$ python -q
>>> import numpy as np
>>> import numpy.linalg as la
>>> np.set_printoptions(precision=2, suppress=True, linewidth=120, legacy="1.25")
>>> X = np.load("arr.npy")
>>> print(X)
[[ 1  0  0  0  0  0  0  0  0  0  0]
 [ 1  1  0  0  0  0  0  0  0  0  0]
 [ 0 -1  1  0  0  0  0  0  0  0  0]
 [-2  0 -1  1  0  0  0  0  0  0  0]
 [ 1  2  0  2  1  0  0  0  0  0  0]
 [ 2  0  2  2  2  1  0  0  0  0  0]
 [ 2  0  2  2  1  2  1  0  0  0  0]
 [-1  0  0  0  0  0  1  1  0  0  0]
 [ 1 -1  2  1 -1  1  1  0  1  0  0]
 [-2 -2  2 -1  1 -1  2 -1  0  1  0]
 [-1 -1  2 -1  0  1  2  1  2 -1  1]]
>>> # triangular: eigenvalues sit on the diagonal
>>> O, r_ = la.qr(X)
>>> np.round(O @ r_, 2) + 0
array([[ 1.,  0.,  0.,  0.,  0.,  0.,  0.,  0.,  0.,  0.,  0.],
       [ 1.,  1.,  0.,  0.,  0.,  0.,  0.,  0.,  0.,  0.,  0.],
       [ 0., -1.,  1.,  0.,  0.,  0.,  0.,  0.,  0.,  0.,  0.],
       [-2.,  0., -1.,  1.,  0.,  0.,  0.,  0.,  0.,  0.,  0.],
       [ 1.,  2.,  0.,  2.,  1.,  0.,  0.,  0.,  0.,  0.,  0.],
       [ 2.,  0.,  2.,  2.,  2.,  1.,  0.,  0.,  0.,  0.,  0.],
       [ 2.,  0.,  2.,  2.,  1.,  2.,  1.,  0.,  0.,  0.,  0.],
       [-1.,  0.,  0.,  0.,  0.,  0.,  1.,  1.,  0.,  0.,  0.],
       [ 1., -1.,  2.,  1., -1.,  1.,  1.,  0.,  1.,  0.,  0.],
       [-2., -2.,  2., -1.,  1., -1.,  2., -1.,  0.,  1.,  0.],
       [-1., -1.,  2., -1.,  0.,  1.,  2.,  1.,  2., -1.,  1.]])
>>> print(np.allclose(r_.T @ r_, X.T @ X))
True
>>> round(abs(r_[0, 0]), 2), round(la.norm(X[:, 0]), 2)
(4.69, 4.69)
>>> out = la.inv(X)
>>> np.allclose(out, X.T)
False
>>> print(out.round(2) + 0)
[[  1.   0.   0.   0.   0.   0.   0.   0.   0.   0.   0.]
 [ -1.   1.   0.   0.   0.   0.   0.   0.   0.   0.   0.]
 [ -1.   1.   1.   0.   0.   0.   0.   0.   0.   0.   0.]
 [  1.   1.   1.   1.   0.   0.   0.   0.   0.   0.   0.]
 [ -1.  -4.  -2.  -2.   1.   0.   0.   0.   0.   0.   0.]
 [  0.   4.   0.   2.  -2.   1.   0.   0.   0.   0.   0.]
 [ -1.  -8.  -2.  -4.   3.  -2.   1.   0.   0.   0.   0.]
 [  2.   8.   2.   4.  -3.   2.  -1.   1.   0.   0.   0.]
 [ -1.  -2.  -3.  -1.   0.   1.  -1.   0.   1.   0.   0.]
 [  8.  33.   7.  17. -12.   7.  -3.   1.   0.   1.   0.]
 [ 13.  41.  14.  22. -13.   6.  -2.   0.  -2.   1.   1.]]
>>> np.round(la.det(X) * out, 2) + 0
array([[  1.,   0.,   0.,   0.,   0.,   0.,   0.,   0.,   0.,   0.,   0.],
       [ -1.,   1.,   0.,   0.,   0.,   0.,   0.,   0.,   0.,   0.,   0.],
       [ -1.,   1.,   1.,   0.,   0.,   0.,   0.,   0.,   0.,   0.,   0.],
       [  1.,   1.,   1.,   1.,   0.,   0.,   0.,   0.,   0.,   0.,   0.],
       [ -1.,  -4.,  -2.,  -2.,   1.,   0.,   0.,   0.,   0.,   0.,   0.],
       [  0.,   4.,   0.,   2.,  -2.,   1.,   0.,   0.,   0.,   0.,   0.],
       [ -1.,  -8.,  -2.,  -4.,   3.,  -2.,   1.,   0.,   0.,   0.,   0.],
       [  2.,   8.,   2.,   4.,  -3.,   2.,  -1.,   1.,   0.,   0.,   0.],
       [ -1.,  -2.,  -3.,  -1.,   0.,   1.,  -1.,   0.,   1.,   0.,   0.],
       [  8.,  33.,   7.,  17., -12.,   7.,  -3.,   1.,   0.,   1.,   0.],
       [ 13.,  41.,  14.,  22., -13.,   6.,  -2.,   0.,  -2.,   1.,   1.]])
>>> print((np.abs(out) > 1e-9).astype(int))
[[1 0 0 0 0 0 0 0 0 0 0]
 [1 1 0 0 0 0 0 0 0 0 0]
 [1 1 1 0 0 0 0 0 0 0 0]
 [1 1 1 1 0 0 0 0 0 0 0]
 [1 1 1 1 1 0 0 0 0 0 0]
 [0 1 0 1 1 1 0 0 0 0 0]
 [1 1 1 1 1 1 1 0 0 0 0]
 [1 1 1 1 1 1 1 1 0 0 0]
 [1 1 1 1 0 1 1 0 1 0 0]
 [1 1 1 1 1 1 1 1 0 1 0]
 [1 1 1 1 1 1 1 0 1 1 1]]
>>> np.round(la.det(X) * la.det(out), 2)
1.0
>>> np.round(la.inv(out), 2) + 0
array([[ 1.,  0.,  0.,  0.,  0.,  0.,  0.,  0.,  0.,  0.,  0.],
       [ 1.,  1.,  0.,  0.,  0.,  0.,  0.,  0.,  0.,  0.,  0.],
       [ 0., -1.,  1.,  0.,  0.,  0.,  0.,  0.,  0.,  0.,  0.],
       [-2.,  0., -1.,  1.,  0.,  0.,  0.,  0.,  0.,  0.,  0.],
       [ 1.,  2.,  0.,  2.,  1.,  0.,  0.,  0.,  0.,  0.,  0.],
       [ 2.,  0.,  2.,  2.,  2.,  1.,  0.,  0.,  0.,  0.,  0.],
       [ 2.,  0.,  2.,  2.,  1.,  2.,  1.,  0.,  0.,  0.,  0.],
       [-1.,  0.,  0.,  0.,  0.,  0.,  1.,  1.,  0.,  0.,  0.],
       [ 1., -1.,  2.,  1., -1.,  1.,  1.,  0.,  1.,  0.,  0.],
       [-2., -2.,  2., -1.,  1., -1.,  2., -1.,  0.,  1.,  0.],
       [-1., -1.,  2., -1.,  0.,  1.,  2.,  1.,  2., -1.,  1.]])
